In [1]: import numpy as np

In [2]: np.set_printoptions(precision=2, suppress=True, linewidth=140)

In [3]: F = np.loadtxt("test6.csv", delimiter=",")

In [4]: print(F)
[[ 1.5   0.1   0.2   1.8   0.8  -0.1   0.9   0.2  -1.3   0.3   2.4   1.8   1.1  -1.1  -0.6 ]
 [ 0.8   1.   -0.2   0.   -0.1  -0.9  -0.9   1.2  -1.4  -0.3   0.6   0.5  -0.7  -0.9  -0.3 ]
 [ 1.27  0.2   0.44  1.38  0.61 -0.12  1.31  0.37 -1.71 -0.15  2.71  1.77  1.21 -1.13 -0.62]
 [ 0.9   0.1   1.1  -1.   -0.2  -0.8  -1.5   0.3   2.2   0.7   0.   -0.4   1.3   1.3   1.4 ]
 [ 0.1  -1.3   1.1   1.4  -0.2  -0.3  -0.6  -0.2  -0.9   0.8  -0.2  -1.3  -0.7   0.2  -0.3 ]
 [ 1.1  -1.   -1.2   0.3   0.8  -0.2   1.1  -0.3  -1.8  -0.8  -0.7  -0.2   0.4  -0.1  -0.9 ]
 [-1.   -0.8  -0.8   0.8  -0.3   2.1  -0.7  -0.1  -1.8  -0.1  -2.2  -1.2   0.1  -2.5   0.6 ]
 [ 0.4   0.    0.8   0.5  -0.7  -0.4  -0.4  -2.5   0.3   2.2   0.9  -1.3   0.8   1.9   1.4 ]
 [-1.   -2.4  -0.8  -0.5   1.2   0.1  -0.8  -0.8   1.2   1.2  -0.1  -1.5   0.4  -0.6  -0.4 ]
 [-0.2  -0.9  -0.2   1.4  -1.2   0.5   0.8   0.8  -1.3  -0.4   1.1  -0.2  -0.4   1.3  -1.  ]
 [-0.1  -0.1  -0.6   0.4  -0.2  -0.2  -2.1  -0.2   0.6   2.6  -1.3  -0.6   0.   -0.3   1.4 ]]

In [5]: r0, g = F[7], F[10]

In [6]: print(r0 @ r0)
21.75

In [7]: r0 @ g
Out[7]: np.float64(8.14)

In [8]: p = (r0 @ g) / (r0 @ r0) * r0

In [9]: np.linalg.matrix_rank(np.outer(r0, g))
Out[9]: np.int64(1)

In [10]: print(np.round(np.linalg.norm(r0 + g) ** 2 + np.linalg.norm(r0 - g) ** 2, 2))
76.08

In [11]: print(g - p)
[-0.25 -0.1  -0.9   0.21  0.06 -0.05 -1.95  0.74  0.49  1.78 -1.64 -0.11 -0.3  -1.01  0.88]

In [12]: p
Out[12]: array([ 0.15,  0.  ,  0.3 ,  0.19, -0.26, -0.15, -0.15, -0.94,  0.11,  0.82,  0.34, -0.49,  0.3 ,  0.71,  0.52])
